% python3 -q
>>> import numpy as np
>>> np.set_printoptions(suppress=True, linewidth=140)
>>> W0 = np.load("w.npy")
>>> W0
array([[ 3,  1,  0,  3,  2, -2,  2,  0,  3],
       [ 1,  1,  3, -1, -2,  2,  2,  1,  2],
       [ 0,  1,  1, -1, -2, -3, -1,  3,  2],
       [-2,  0, -2, -3, -2,  2, -3, -2, -1],
       [ 2,  3,  0,  0,  1, -3,  2,  1,  3],
       [ 2,  3,  0,  0,  1, -3,  2,  1,  3],
       [-1, -2,  2,  1,  0,  0, -2, -1, -1]])
>>> print(round(float(np.linalg.norm(W0, 2) / np.linalg.norm(W0)), 2))
0.78
>>> np.argsort(-np.linalg.norm(W0, axis=0).round(6), kind="stable")[:3]
array([5, 8, 6])
>>> left, sigma, vt = np.linalg.svd(W0)
>>> print(sigma.round(2) + 0)
[11.73  6.16  5.05  4.39  2.34  1.52  0.  ]
>>> other = left[:, :6] @ np.diag(sigma[:6]) @ vt[:6]
>>> round(np.linalg.norm(W0 - other) / np.linalg.norm(W0), 2)
np.float64(0.0)
>>> np.linalg.matrix_rank(other)
np.int64(6)
>>> np.linalg.matrix_rank(W0, rtol=0.05)
np.int64(6)
>>> print(round(np.abs(W0 - other).max(), 2))
0.0
>>> vec = np.array([0, 0, 1, 0, 1, 2, 0, 5, 4])
>>> print(W0 * vec)
[[  0   0   0   0   2  -4   0   0  12]
 [  0   0   3   0  -2   4   0   5   8]
 [  0   0   1   0  -2  -6   0  15   8]
 [  0   0  -2   0  -2   4   0 -10  -4]
 [  0   0   0   0   1  -6   0   5  12]
 [  0   0   0   0   1  -6   0   5  12]
 [  0   0   2   0   0   0   0  -5  -4]]
>>> np.einsum("ij,j->i", W0, vec)
array([ 10,  18,  16, -14,  12,  12,  -7])
>>> np.linalg.norm(W0 @ vec) <= np.linalg.norm(W0, 2) * np.linalg.norm(vec) + 1e-9
np.True_
>>> W0 @ vec
array([ 10,  18,  16, -14,  12,  12,  -7])
>>> W0 @ (2 * vec)
array([ 20,  36,  32, -28,  24,  24, -14])
>>> print(np.sign((W0 @ vec).round(6)))
[ 1  1  1 -1  1  1 -1]
